$ python -q
>>> import numpy as np
>>> np.set_printoptions(suppress=True, linewidth=100)
>>> arr = np.load("block3.npy")
>>> print(arr)
[[ 2  3  5  8  1  2  7  2]
 [ 2  2  4 11  1  1  9  2]
 [ 2  5  7  7  1  3  6  3]
 [ 2  4  6 12  1  2 10  3]
 [ 2 13 15 16  1  6 10  8]
 [ 2  7  9 10  1  4  6  4]
 [ 2  6  8  6  1  4  6  3]
 [ 2  8 10 14  1  4 12  5]
 [ 2  2  4  5  1  1  3  2]
 [ 2  6  8  8  1  4  6  3]
 [ 2  5  7  8  1  2  5  4]
 [ 2  4  6  9  1  3  7  2]
 [ 2  6  8  9  1  3  6  4]
 [ 2  9 11  9  1  5  5  5]
 [ 2  7  9 10  1  4  6  4]
 [ 2  4  6 10  1  2  8  3]
 [ 2 10 12 11  1  5  8  6]
 [ 2 10 12 11  1  5  8  6]
 [ 2  7  9  6  1  4  4  4]
 [ 2  2  4  8  1  2  7  1]
 [ 2  4  6 12  1  2  9  3]
 [ 2  3  5  4  1  2  3  2]
 [ 2 11 13 12  1  6  8  6]
 [ 2  5  7 10  1  2  6  4]
 [ 2  4  6  8  1  2  6  3]
 [ 2  8 10 10  1  4  8  5]
 [ 2  5  7 10  1  2  7  4]
 [ 2  7  9  6  1  4  2  4]
 [ 2 11 13 17  1  5 12  7]
 [ 2  9 11 12  1  4  9  6]
 [ 2  4  6 12  1  2 10  3]
 [ 2  2  4  2  1  2  1  1]
 [ 2  3  5 11  1  1  8  3]
 [ 2  3  5  6  1  2  4  2]
 [ 2  5  7  8  1  2  5  4]
 [ 2  7  9  9  1  3  6  5]
 [ 2  9 11 10  1  4  7  6]
 [ 2  8 10  7  1  5  5  4]]
>>> def softmax(z):
...     e = np.exp(z - z.max(axis=-1, keepdims=True))
...     return e / e.sum(axis=-1, keepdims=True)
... 
>>> print(np.round(softmax(arr[5]), 2) + 0)
[0.   0.03 0.26 0.69 0.   0.   0.01 0.  ]
>>> scores = arr @ arr.T / np.sqrt(8)
>>> print(np.round(softmax(scores)[5] @ arr, 2))
[ 2. 13. 15. 16.  1.  6. 10.  8.]
